$ ipython --no-banner

In [1]: import numpy as np

In [2]: np.set_printoptions(suppress=True, linewidth=140)

In [3]: M = np.load("layer19.npy")

In [4]: print(M)
[[0 0 0 1 0 0 0 0 0 3 1 0]
 [0 0 1 4 0 3 0 4 0 0 0 5]
 [0 0 3 0 0 3 0 0 0 0 0 0]
 [0 4 0 0 0 0 0 0 0 3 0 0]
 [0 0 0 4 0 0 5 0 0 0 0 0]
 [2 5 0 0 0 0 0 1 0 0 0 0]
 [0 0 0 0 3 0 0 0 0 0 0 0]
 [0 0 0 4 0 0 0 0 0 0 0 0]
 [0 0 4 0 0 0 0 0 0 0 1 0]
 [0 2 0 0 1 0 0 0 0 0 0 0]
 [2 0 0 0 0 0 2 0 0 0 0 0]
 [4 0 0 0 0 0 1 0 0 0 3 1]]

In [5]: U, s, vt = np.linalg.svd(M)

In [6]: print(np.argmax(s[:-1] / (s[1:] + 1e-6)) + 1)
11

In [7]: B = U[:, :11] @ np.diag(s[:11]) @ vt[:11]

In [8]: print(B.round(1) + 0)
[[0. 0. 0. 1. 0. 0. 0. 0. 0. 3. 1. 0.]
 [0. 0. 1. 4. 0. 3. 0. 4. 0. 0. 0. 5.]
 [0. 0. 3. 0. 0. 3. 0. 0. 0. 0. 0. 0.]
 [0. 4. 0. 0. 0. 0. 0. 0. 0. 3. 0. 0.]
 [0. 0. 0. 4. 0. 0. 5. 0. 0. 0. 0. 0.]
 [2. 5. 0. 0. 0. 0. 0. 1. 0. 0. 0. 0.]
 [0. 0. 0. 0. 3. 0. 0. 0. 0. 0. 0. 0.]
 [0. 0. 0. 4. 0. 0. 0. 0. 0. 0. 0. 0.]
 [0. 0. 4. 0. 0. 0. 0. 0. 0. 0. 1. 0.]
 [0. 2. 0. 0. 1. 0. 0. 0. 0. 0. 0. 0.]
 [2. 0. 0. 0. 0. 0. 2. 0. 0. 0. 0. 0.]
 [4. 0. 0. 0. 0. 0. 1. 0. 0. 0. 3. 1.]]

In [9]: print(round(float(np.linalg.norm(M - B, 2)), 1), round(s[11], 1))
0.0 0.0

In [10]: print(np.linalg.matrix_rank(M, rtol=0.05))
11

In [11]: feats = np.loadtxt("x.csv", delimiter=",")

In [12]: print(feats)
[[-1.6  1.8 -0.9  0.4]
 [ 0.  -2.8  1.4  0.3]
 [ 0.  -0.2  0.   0.4]
 [ 0.5 -0.2  0.1 -1.9]
 [ 0.   0.4 -0.2 -0.6]
 [-0.1 -2.4  1.2 -0.5]
 [ 1.3  1.7 -0.8 -0.4]
 [-0.8 -7.1  3.5  1.6]
 [ 2.3 -0.1  0.3  0.9]
 [-1.8  0.4 -0.4  0.3]
 [ 0.  -0.9  0.6  0.8]
 [-0.4 -0.9  0.3 -1.6]
 [-0.9  2.4 -1.1  2.4]
 [-0.9 -0.7  0.5 -1.2]
 [ 1.5  0.5 -0.3  0.5]
 [-0.3  1.9 -1.   0.8]
 [ 0.8  1.6 -0.7  0.1]
 [-0.4  0.7 -0.4  0.2]
 [-0.2 -2.4  1.2  0.2]
 [ 0.4  1.9 -1.   0.4]
 [-0.9  3.6 -1.7  0.4]
 [ 1.2  1.8 -1.1  0.8]
 [ 0.2  2.3 -1.1 -0.4]
 [ 0.4  3.1 -1.5  0.2]
 [-1.4 -1.3  0.2 -0.4]
 [-0.1 -0.8  0.4  2.3]
 [ 0.5 -2.5  1.4  0.2]
 [ 0.5 -0.3  0.3 -0.6]
 [ 0.9 -0.1 -0.1  2.1]
 [-1.2  1.  -0.2 -0.9]
 [ 0.2 -0.1  0.2  0.9]
 [ 0.9 -0.5  0.4  0.3]
 [ 1.3  0.2  0.1  2.3]
 [ 0.6 -1.6  0.8 -0.1]
 [-0.5 -1.   0.6  0.3]
 [-1.3 -2.5  1.1  0.3]
 [-0.2  0.1  0.   1.6]
 [ 0.6  2.2 -1.2 -1.6]
 [ 0.8  0.9 -0.4  1.2]
 [ 2.   2.5 -1.3  0.1]
 [-1.7 -1.2  0.5 -0.4]]

In [13]: cen = feats - feats.mean(axis=0)

In [14]: V = np.linalg.svd(cen)[2][:3]

In [15]: B = cen - cen @ V.T @ V

In [16]: print(np.round(np.linalg.norm(B) / np.linalg.norm(cen), 1))
0.0

In [17]: B = np.c_[feats[:, :3] @ np.array([[-1, 4, -3], [-5, 3, 5], [-5, 2, -1]]), np.array([2, -2, -2, -2, -1, -2, 1, -1, -1, -1, -3, -3, -3, -1, 1, 3, 1, -1, 2, -1, 1, 0, 2, -2, 0, 0, 2, 2, 0, -2, -3, 0, 0, 2, 2, 1, 2, -2, -3, 1, -3])]

In [18]: print(B.round(1) + 0)
[[ -2.9  -2.8  14.7   2. ]
 [  7.   -5.6 -15.4  -2. ]
 [  1.   -0.6  -1.   -2. ]
 [  0.    1.6  -2.6  -2. ]
 [ -1.    0.8   2.2  -1. ]
 [  6.1  -5.2 -12.9  -2. ]
 [ -5.8   8.7   5.4   1. ]
 [ 18.8 -17.5 -36.6  -1. ]
 [ -3.3   9.5  -7.7  -1. ]
 [  1.8  -6.8   7.8  -1. ]
 [  1.5  -1.5  -5.1  -3. ]
 [  3.4  -3.7  -3.6  -3. ]
 [ -5.6   1.4  15.8  -3. ]
 [  1.9  -4.7  -1.3  -1. ]
 [ -2.5   6.9  -1.7   1. ]
 [ -4.2   2.5  11.4   3. ]
 [ -5.3   6.6   6.3   1. ]
 [ -1.1  -0.3   5.1  -1. ]
 [  6.2  -5.6 -12.6   2. ]
 [ -4.9   5.3   9.3  -1. ]
 [ -8.6   3.8  22.4   1. ]
 [ -4.7   8.    6.5   0. ]
 [ -6.2   5.5  12.    2. ]
 [ -8.4   7.9  15.8  -2. ]
 [  6.9  -9.1  -2.5   0. ]
 [  2.1  -2.   -4.1   0. ]
 [  5.   -2.7 -15.4   2. ]
 [ -0.5   1.7  -3.3   2. ]
 [  0.1   3.1  -3.1   0. ]
 [ -2.8  -2.2   8.8  -2. ]
 [ -0.7   0.9  -1.3  -3. ]
 [ -0.4   2.9  -5.6   0. ]
 [ -2.8   6.   -3.    0. ]
 [  3.4  -0.8 -10.6   2. ]
 [  2.5  -3.8  -4.1   2. ]
 [  8.3 -10.5  -9.7   1. ]
 [ -0.3  -0.5   1.1   2. ]
 [ -5.6   6.6  10.4  -2. ]
 [ -3.3   5.1   2.5  -3. ]
 [ -8.   12.9   7.8   1. ]
 [  5.2  -9.4  -1.4  -3. ]]

In [19]: print(np.round(np.linalg.norm(B - feats @ np.linalg.lstsq(feats, B)[0], axis=0), 1) + 0)
[ 0.   0.   0.  11.6]

In [20]: print(np.linalg.matrix_rank(np.c_[feats, B]))
5

In [21]: T = np.stack([feats, 5 * feats, feats[::-1]])

In [22]: print(np.linalg.matrix_rank(T))
[4 4 4]

In [23]: x = np.array([1, 0, 3, 1])

In [24]: y = feats @ x

In [25]: print(np.round(np.linalg.solve(feats.T @ feats, feats.T @ y), 1) + 0)
[1. 0. 3. 1.]

In [26]: print(y.round(1))
[-3.9  4.5  0.4 -1.1 -1.2  3.  -1.5 11.3  4.1 -2.7  2.6 -1.1 -1.8 -0.6  1.1 -2.5 -1.2 -1.4  3.6 -2.2 -5.6 -1.3 -3.5 -3.9 -1.2  3.4  4.9
  0.8  2.7 -2.7  1.7  2.4  3.9  2.9  1.6  2.3  1.4 -4.6  0.8 -1.8 -0.6]

In [27]: print(np.round(np.linalg.lstsq(feats, y)[0], 1) + 0)
[1. 0. 3. 1.]

In [28]: rng = np.random.default_rng(3863)

In [29]: y = y + 0.3 * rng.normal(size=41)

In [30]: print(y.round(1))
[-4.2  4.5  0.1 -1.5 -0.7  3.6 -1.8 11.1  4.1 -3.   2.7 -1.1 -1.7 -0.6  1.7 -2.5 -1.4 -1.4  3.6 -1.9 -4.8 -1.  -4.2 -3.5 -1.7  3.2  4.8
  0.9  2.7 -3.1  1.6  2.7  3.6  2.9  1.7  2.7  2.  -4.3  1.1 -1.8 -0.8]

In [31]: beta, *_ = np.linalg.lstsq(feats, y)

In [32]: print(beta.round())
[1. 0. 3. 1.]

In [33]: print(beta.round(1) + 0)
[1. 0. 3. 1.]

In [34]: print(np.round(feats.T @ (y - feats @ beta), 1) + 0)
[0. 0. 0. 0.]

In [35]: print([round(float(np.linalg.norm(np.linalg.solve(feats.T @ feats + lam * np.eye(4), feats.T @ y))), 2) for lam in (0, 1, 10, 100)])
[3.31, 2.22, 1.77, 0.96]

In [36]: print(np.allclose(M @ M.T, M.T @ M))
False

In [37]: print(M @ M)
[[ 2 10  0  0  3  0  2  0  0  3  0  0]
 [26 31  3 16  0  3  5  3  0 12 15  5]
 [ 6 15  9  0  0  9  0  3  0  0  0  0]
 [ 0  6  4 16  3 12  0 16  0  0  0 20]
 [ 0 16  0  0 15  0  0  0  0 12  0  0]
 [ 0  0  5 26  0 15  0 20  0  6  2 25]
 [ 0  0  0 12  0  0 15  0  0  0  0  0]
 [ 0 16  0  0  0  0  0  0  0 12  0  0]
 [ 2  0 12  0  0 12  2  0  0  0  0  0]
 [ 0  0  2 12  0  6  5  8  0  0  0 10]
 [ 0  0  0  2  6  0  0  0  0  6  2  0]
 [10  0  0  4  3  0  7  0  0 12  7  1]]

In [38]: print((M + M.T) / 2)
[[0.  0.  0.  0.5 0.  1.  0.  0.  0.  1.5 1.5 2. ]
 [0.  0.  0.5 4.  0.  4.  0.  2.  0.  1.  0.  2.5]
 [0.  0.5 3.  0.  0.  1.5 0.  0.  2.  0.  0.  0. ]
 [0.5 4.  0.  0.  2.  0.  0.  2.  0.  1.5 0.  0. ]
 [0.  0.  0.  2.  0.  0.  4.  0.  0.  0.5 0.  0. ]
 [1.  4.  1.5 0.  0.  0.  0.  0.5 0.  0.  0.  0. ]
 [0.  0.  0.  0.  4.  0.  0.  0.  0.  0.  1.  0.5]
 [0.  2.  0.  2.  0.  0.5 0.  0.  0.  0.  0.  0. ]
 [0.  0.  2.  0.  0.  0.  0.  0.  0.  0.  0.5 0. ]
 [1.5 1.  0.  1.5 0.5 0.  0.  0.  0.  0.  0.  0. ]
 [1.5 0.  0.  0.  0.  0.  1.  0.  0.5 0.  0.  1.5]
 [2.  2.5 0.  0.  0.  0.  0.5 0.  0.  0.  1.5 1. ]]

In [39]: print(np.linalg.matrix_power(M, 2))
[[ 2 10  0  0  3  0  2  0  0  3  0  0]
 [26 31  3 16  0  3  5  3  0 12 15  5]
 [ 6 15  9  0  0  9  0  3  0  0  0  0]
 [ 0  6  4 16  3 12  0 16  0  0  0 20]
 [ 0 16  0  0 15  0  0  0  0 12  0  0]
 [ 0  0  5 26  0 15  0 20  0  6  2 25]
 [ 0  0  0 12  0  0 15  0  0  0  0  0]
 [ 0 16  0  0  0  0  0  0  0 12  0  0]
 [ 2  0 12  0  0 12  2  0  0  0  0  0]
 [ 0  0  2 12  0  6  5  8  0  0  0 10]
 [ 0  0  0  2  6  0  0  0  0  6  2  0]
 [10  0  0  4  3  0  7  0  0 12  7  1]]

In [40]: print(round(float(np.linalg.det(M)), 1))
0.0
